>>> import numpy as np
>>> from numpy import linalg as LA
>>> np.set_printoptions(suppress=True, linewidth=160)
>>> mat = np.array([[-2, 5, -2, -2],
...     [3, -5, 0, 5],
...     [4, -4, 2, 4],
...     [-1, 1, 3, 2],
...     [-4, -5, -5, -2],
...     [0, -1, 4, 5]])
>>> mat
array([[-2,  5, -2, -2],
       [ 3, -5,  0,  5],
       [ 4, -4,  2,  4],
       [-1,  1,  3,  2],
       [-4, -5, -5, -2],
       [ 0, -1,  4,  5]])
>>> Uu, sig, Vt = LA.svd(mat, full_matrices=False)
>>> np.round(np.abs(Vt[0]), 2)
array([0.41, 0.5 , 0.38, 0.66])
>>> np.round(Uu.T @ Uu, 2) + 0
array([[1., 0., 0., 0.],
       [0., 1., 0., 0.],
       [0., 0., 1., 0.],
       [0., 0., 0., 1.]])
>>> np.round(np.cumsum(sig ** 2) / np.sum(sig ** 2), 2)
array([0.6 , 0.91, 0.98, 1.  ])
>>> np.round(Vt @ Vt.T, 2) + 0
array([[1., 0., 0., 0.],
       [0., 1., 0., 0.],
       [0., 0., 1., 0.],
       [0., 0., 0., 1.]])
>>> np.round(Uu.T @ mat @ Vt.T, 2) + 0
array([[12.83,  0.  ,  0.  ,  0.  ],
       [ 0.  ,  9.22,  0.  ,  0.  ],
       [ 0.  ,  0.  ,  4.43,  0.  ],
       [ 0.  ,  0.  ,  0.  ,  2.38]])
>>> round(LA.norm(mat), 2)
np.float64(16.58)
>>> np.round(LA.svd(mat, compute_uv=False), 2)
array([12.83,  9.22,  4.43,  2.38])
>>> np.unravel_index(np.abs(mat).argmax(), mat.shape)
(np.int64(0), np.int64(1))
>>> np.diff(mat, axis=0)
array([[  5, -10,   2,   7],
       [  1,   1,   2,  -1],
       [ -5,   5,   1,  -2],
       [ -3,  -6,  -8,  -4],
       [  4,   4,   9,   7]])
>>> mat - mat[0]
array([[  0,   0,   0,   0],
       [  5, -10,   2,   7],
       [  6,  -9,   4,   6],
       [  1,  -4,   5,   4],
       [ -2, -10,  -3,   0],
       [  2,  -6,   6,   7]])
>>> mat.sum(axis=0)
array([ 0, -9,  2, 12])
>>> LA.matrix_rank(mat)
np.int64(4)
>>> np.round(mat.mean(axis=0), 2)
array([ 0.  , -1.5 ,  0.33,  2.  ])
>>> A = np.loadtxt("run2.csv", delimiter=",")
>>> A
array([[-1.4 , -0.23,  1.33],
       [ 1.56,  0.28, -4.22],
       [-1.63, -1.64,  0.49],
       [-0.46, -6.71, -1.24],
       [ 0.26, -3.43, -0.01],
       [-0.21, -0.93,  3.11],
       [ 1.  ,  1.31, -1.56],
       [ 0.99,  0.03,  5.77],
       [-0.39,  1.94,  2.63],
       [-3.43,  0.13,  1.77],
       [ 0.3 ,  2.39, -0.22],
       [-0.94,  0.39,  0.71],
       [-0.07, -3.25,  2.3 ],
       [ 2.25, -2.16, -3.35],
       [ 1.14, -3.47, -2.26],
       [-0.54,  4.77,  1.56],
       [-1.83, -3.87,  0.08],
       [-0.28, -3.8 ,  0.07],
       [-0.45,  2.61,  3.05],
       [ 0.14, -0.6 , -2.03],
       [ 3.57, -0.1 , -0.08],
       [-0.28,  1.29, -0.69],
       [-1.81, -6.31,  0.11],
       [-0.07,  1.45,  1.86],
       [ 1.  , -0.14,  4.57]])
>>> W2 = A[[7, 1]].astype(float)
>>> for _ in range(7):
...     z = LA.norm(A[:, None] - W2, axis=-1).argmin(axis=1)
...     W2 = np.array([A[z == j].mean(axis=0) for j in range(2)])
... 
>>> z
array([0, 1, 1, 1, 1, 0, 0, 0, 0, 0, 0, 0, 1, 1, 1, 0, 1, 1, 0, 1, 1, 0, 1, 0, 0])
>>> np.round(W2[1] - W2[0], 2)
array([ 0.58, -4.08, -2.68])
>>> np.bincount(z)
array([13, 12])
>>> W2.round(2)
array([[-0.34,  1.15,  1.84],
       [ 0.24, -2.92, -0.84]])
>>> Xs = A - A.mean(axis=0)
>>> V = LA.svd(Xs)[2][:2]
>>> Y = Xs - Xs @ V.T @ V
>>> np.round(LA.norm(Y) / LA.norm(Xs), 2)
np.float64(0.34)
>>> np.round(np.cov(Xs @ V.T, rowvar=False), 2) + 0
array([[8.69, 0.  ],
       [0.  , 4.91]])
>>> np.round(np.diag(V.T @ V), 2)
array([0.11, 0.98, 0.92])
>>> gram = np.cov(A, rowvar=False)
>>> np.round(np.polyfit(A[:, 0], A[:, 2], 1), 2)
array([-0.42,  0.52])
>>> np.round(A.std(axis=0), 2)
array([1.41, 2.73, 2.3 ])
>>> np.round(LA.eigvalsh(gram)[::-1], 2)
array([8.69, 4.91, 1.72])
>>> round(np.corrcoef(A[:, 0], A[:, 2])[0, 1], 2)
np.float64(-0.26)
>>> E = np.load("case14.npy")
>>> E
array([[3., 1., 0., 0., 0., 0., 0.],
       [0., 3., 1., 0., 0., 0., 0.],
       [0., 0., 3., 1., 0., 0., 0.],
       [0., 0., 0., 3., 1., 0., 0.],
       [0., 0., 0., 0., 3., 1., 0.],
       [0., 0., 0., 0., 0., 3., 1.],
       [0., 0., 0., 0., 0., 0., 3.]])
>>> Uu, sig, Vt = LA.svd(E, full_matrices=False)
>>> Uu.shape, sig.shape, Vt.shape
((7, 7), (7,), (7, 7))
>>> np.round(Vt @ Vt.T, 2) + 0
array([[1., 0., 0., 0., 0., 0., 0.],
       [0., 1., 0., 0., 0., 0., 0.],
       [0., 0., 1., 0., 0., 0., 0.],
       [0., 0., 0., 1., 0., 0., 0.],
       [0., 0., 0., 0., 1., 0., 0.],
       [0., 0., 0., 0., 0., 1., 0.],
       [0., 0., 0., 0., 0., 0., 1.]])
>>> np.round(Uu.T @ Uu, 2) + 0
array([[1., 0., 0., 0., 0., 0., 0.],
       [0., 1., 0., 0., 0., 0., 0.],
       [0., 0., 1., 0., 0., 0., 0.],
       [0., 0., 0., 1., 0., 0., 0.],
       [0., 0., 0., 0., 1., 0., 0.],
       [0., 0., 0., 0., 0., 1., 0.],
       [0., 0., 0., 0., 0., 0., 1.]])
>>> np.round(np.cumsum(sig ** 2) / np.sum(sig ** 2), 2)
array([0.22, 0.43, 0.61, 0.75, 0.85, 0.94, 1.  ])
>>> (sig > 1e-8).sum()
np.int64(7)
>>> np.round(sig / sig[0], 2)
array([1.  , 0.95, 0.88, 0.79, 0.69, 0.6 , 0.53])
>>> round(float(np.sqrt((sig ** 2).sum())), 2), round(float(LA.norm(E)), 2)
(8.31, 8.31)
>>> K = np.array([[1, 0, 0, 0, 0, 0, 0, 0],
...     [-3, 1, 0, 0, 0, 0, 0, 0],
...     [0, 2, 1, 0, 0, 0, 0, 0],
...     [3, -2, -3, 1, 0, 0, 0, 0],
...     [-2, 0, -2, 2, 1, 0, 0, 0],
...     [1, 1, 2, -3, 1, 1, 0, 0],
...     [-3, 2, 2, -1, 2, -2, 1, 0],
...     [-2, -3, 1, 3, -1, -2, 2, 1]])
>>> # triangular
>>> f = np.array([2, 0])
>>> np.cross(K[2, :3], K[5, :3])
array([ 3,  1, -2])
>>> np.correlate(K[2], K[5], "full")
array([ 0,  0,  0,  2,  3, -5,  1,  4,  3,  1,  0,  0,  0,  0,  0])
>>> np.array([np.convolve(row, f, "same") for row in K])
array([[ 2,  0,  0,  0,  0,  0,  0,  0],
       [-6,  2,  0,  0,  0,  0,  0,  0],
       [ 0,  4,  2,  0,  0,  0,  0,  0],
       [ 6, -4, -6,  2,  0,  0,  0,  0],
       [-4,  0, -4,  4,  2,  0,  0,  0],
       [ 2,  2,  4, -6,  2,  2,  0,  0],
       [-6,  4,  4, -2,  4, -4,  2,  0],
       [-4, -6,  2,  6, -2, -4,  4,  2]])
>>> np.convolve(K[2], f)
array([0, 4, 2, 0, 0, 0, 0, 0, 0])
>>> np.polyval(f, K[2])
array([0, 4, 2, 0, 0, 0, 0, 0])
>>> np.argsort(-LA.norm(K, axis=0).round(6), kind="stable")[:3]
array([0, 3, 1])
>>> round(float(LA.norm(K, 2) / LA.norm(K)), 2)
0.66
>>> [round(float(x), 2) for x in LA.svd(K, compute_uv=False)[:3]]
[7.46, 6.92, 3.96]
>>> vec = np.array([0, 9, 9, -5])
>>> h1 = np.maximum(mat @ vec, 0)
>>> np.flatnonzero(h1 > 1e-9)
array([0, 3, 5])
>>> np.maximum(mat @ vec, 0) - np.maximum(-mat @ vec, 0)
array([ 37, -70, -38,  26, -80,   2])
>>> W0 = np.array([[3, 3, 3, 3, 3, 3, 3],
...     [3, 6, 6, 6, 6, 6, 6],
...     [3, 6, 9, 9, 9, 9, 9],
...     [3, 6, 9, 12, 12, 12, 12],
...     [3, 6, 9, 12, 15, 15, 15],
...     [3, 6, 9, 12, 15, 18, 18],
...     [3, 6, 9, 12, 15, 18, 21]])
>>> Lm = LA.cholesky(W0)
>>> np.round(W0 / np.sqrt(np.outer(np.diag(W0), np.diag(W0))), 2)
array([[1.  , 0.71, 0.58, 0.5 , 0.45, 0.41, 0.38],
       [0.71, 1.  , 0.82, 0.71, 0.63, 0.58, 0.53],
       [0.58, 0.82, 1.  , 0.87, 0.77, 0.71, 0.65],
       [0.5 , 0.71, 0.87, 1.  , 0.89, 0.82, 0.76],
       [0.45, 0.63, 0.77, 0.89, 1.  , 0.91, 0.85],
       [0.41, 0.58, 0.71, 0.82, 0.91, 1.  , 0.93],
       [0.38, 0.53, 0.65, 0.76, 0.85, 0.93, 1.  ]])
>>> np.round(Lm @ Lm.T, 2)
array([[ 3.,  3.,  3.,  3.,  3.,  3.,  3.],
       [ 3.,  6.,  6.,  6.,  6.,  6.,  6.],
       [ 3.,  6.,  9.,  9.,  9.,  9.,  9.],
       [ 3.,  6.,  9., 12., 12., 12., 12.],
       [ 3.,  6.,  9., 12., 15., 15., 15.],
       [ 3.,  6.,  9., 12., 15., 18., 18.],
       [ 3.,  6.,  9., 12., 15., 18., 21.]])
>>> np.round(np.diag(Lm) ** 2, 2)
array([3., 3., 3., 3., 3., 3., 3.])
>>> Lm.round(2)
array([[1.73, 0.  , 0.  , 0.  , 0.  , 0.  , 0.  ],
       [1.73, 1.73, 0.  , 0.  , 0.  , 0.  , 0.  ],
       [1.73, 1.73, 1.73, 0.  , 0.  , 0.  , 0.  ],
       [1.73, 1.73, 1.73, 1.73, 0.  , 0.  , 0.  ],
       [1.73, 1.73, 1.73, 1.73, 1.73, 0.  , 0.  ],
       [1.73, 1.73, 1.73, 1.73, 1.73, 1.73, 0.  ],
       [1.73, 1.73, 1.73, 1.73, 1.73, 1.73, 1.73]])
>>> evals, V = LA.eigh(W0)
>>> np.round(np.abs(V[:, -1]), 2)
array([0.11, 0.21, 0.3 , 0.38, 0.45, 0.49, 0.51])
>>> np.unique(evals.round(6) + 0, return_counts=True)[1]
array([1, 1, 1, 1, 1, 1, 1])
>>> np.round(V.T @ W0 @ V, 2) + 0
array([[ 0.78,  0.  ,  0.  ,  0.  ,  0.  ,  0.  ,  0.  ],
       [ 0.  ,  0.9 ,  0.  ,  0.  ,  0.  ,  0.  ,  0.  ],
       [ 0.  ,  0.  ,  1.15,  0.  ,  0.  ,  0.  ,  0.  ],
       [ 0.  ,  0.  ,  0.  ,  1.68,  0.  ,  0.  ,  0.  ],
       [ 0.  ,  0.  ,  0.  ,  0.  ,  3.  ,  0.  ,  0.  ],
       [ 0.  ,  0.  ,  0.  ,  0.  ,  0.  ,  7.85,  0.  ],
       [ 0.  ,  0.  ,  0.  ,  0.  ,  0.  ,  0.  , 68.64]])
>>> np.round(LA.eigvalsh(W0 + -1 * np.eye(7)), 2)
array([-0.22, -0.1 ,  0.15,  0.68,  2.  ,  6.85, 67.64])
>>> Y = LA.inv(W0)
>>> np.allclose(Y, W0.T)
False
>>> Y.round(2) + 0
array([[ 0.67, -0.33,  0.  ,  0.  ,  0.  ,  0.  ,  0.  ],
       [-0.33,  0.67, -0.33,  0.  ,  0.  ,  0.  ,  0.  ],
       [ 0.  , -0.33,  0.67, -0.33,  0.  ,  0.  ,  0.  ],
       [ 0.  ,  0.  , -0.33,  0.67, -0.33,  0.  ,  0.  ],
       [ 0.  ,  0.  ,  0.  , -0.33,  0.67, -0.33,  0.  ],
       [ 0.  ,  0.  ,  0.  ,  0.  , -0.33,  0.67, -0.33],
       [ 0.  ,  0.  ,  0.  ,  0.  ,  0.  , -0.33,  0.33]])
>>> round(LA.det(W0) * LA.det(Y), 2)
np.float64(1.0)
>>> arr = np.loadtxt("block13.csv", delimiter=",")
>>> arr
array([[ 0.,  2.,  0.,  0.,  0.,  0.],
       [ 3.,  0.,  0.,  0.,  0.,  0.],
       [ 0., -2.,  0.,  0.,  0.,  0.],
       [ 0.,  0.,  0.,  2.,  0.,  0.],
       [ 0.,  0.,  3.,  0.,  0.,  0.],
       [ 0.,  0.,  0., -2.,  0.,  0.],
       [ 0.,  0.,  0.,  0.,  0.,  2.],
       [ 0.,  0.,  0.,  0.,  3.,  0.],
       [ 0.,  0.,  0.,  0.,  0., -2.]])
>>> hat = arr @ LA.solve(arr.T @ arr, arr.T)
>>> hat
array([[ 0.5,  0. , -0.5,  0. ,  0. ,  0. ,  0. ,  0. ,  0. ],
       [ 0. ,  1. ,  0. ,  0. ,  0. ,  0. ,  0. ,  0. ,  0. ],
       [-0.5,  0. ,  0.5,  0. ,  0. ,  0. ,  0. ,  0. ,  0. ],
       [ 0. ,  0. ,  0. ,  0.5,  0. , -0.5,  0. ,  0. ,  0. ],
       [ 0. ,  0. ,  0. ,  0. ,  1. ,  0. ,  0. ,  0. ,  0. ],
       [ 0. ,  0. ,  0. , -0.5,  0. ,  0.5,  0. ,  0. ,  0. ],
       [ 0. ,  0. ,  0. ,  0. ,  0. ,  0. ,  0.5,  0. , -0.5],
       [ 0. ,  0. ,  0. ,  0. ,  0. ,  0. ,  0. ,  1. ,  0. ],
       [ 0. ,  0. ,  0. ,  0. ,  0. ,  0. , -0.5,  0. ,  0.5]])
>>> np.round(LA.eigvalsh(hat), 2)
array([0., 0., 0., 1., 1., 1., 1., 1., 1.])
>>> J = np.array([[0, 5, 3],
...     [0, 3, 10],
...     [9, 1, 0],
...     [0, 3, 10],
...     [0, 9, 16],
...     [0, 5, 12],
...     [0, 9, 4],
...     [0, 5, 6],
...     [13, 0, 0],
...     [1, 5, 0],
...     [0, 5, 9],
...     [0, 3, 7],
...     [0, 5, 6],
...     [0, 9, 7],
...     [11, 0, 0],
...     [0, 7, 2],
...     [0, 9, 0],
...     [0, 7, 0],
...     [10, 0, 0],
...     [11, 1, 0]])
>>> # row 3 repeats row 1
>>> Xs = (J - J.mean(axis=0)) / J.std(axis=0)
>>> np.argwhere(np.abs(Xs) > 2)
array([[4, 2],
       [8, 0]])
>>> np.round(Xs.std(axis=0), 2)
array([1., 1., 1.])
>>> b = LA.lstsq(np.delete(Xs, 2, axis=1), Xs[:, 2])[0]
>>> np.abs(b).argmax()
np.int64(0)
>>> b.round(2)
array([-0.77, -0.26])
>>> Q, R = LA.qr(J)
>>> np.trace(Q @ Q.T)
np.float64(3.0)
>>> np.round(np.abs(np.diag(R)), 2)
array([24.35, 24.49, 20.8 ])
>>> feats = 0.2 ** np.abs(np.subtract.outer(np.arange(3), np.arange(3)))
>>> feats.round(2)
array([[1.  , 0.2 , 0.04],
       [0.2 , 1.  , 0.2 ],
       [0.04, 0.2 , 1.  ]])
>>> # symmetric
>>> def softmax(z):
...     e = np.exp(z - z.max(axis=-1, keepdims=True))
...     return e / e.sum(axis=-1, keepdims=True)
... 
>>> np.round(softmax(10 * feats[2]), 2) + 0
array([0., 0., 1.])
>>> S = feats @ feats.T / np.sqrt(3)
>>> np.round(softmax(S), 2)
array([[0.44, 0.3 , 0.26],
       [0.29, 0.42, 0.29],
       [0.26, 0.3 , 0.44]])
>>> np.round(softmax(S + np.triu(np.full(S.shape, -np.inf), 1)), 2)
array([[1.  , 0.  , 0.  ],
       [0.4 , 0.6 , 0.  ],
       [0.26, 0.3 , 0.44]])
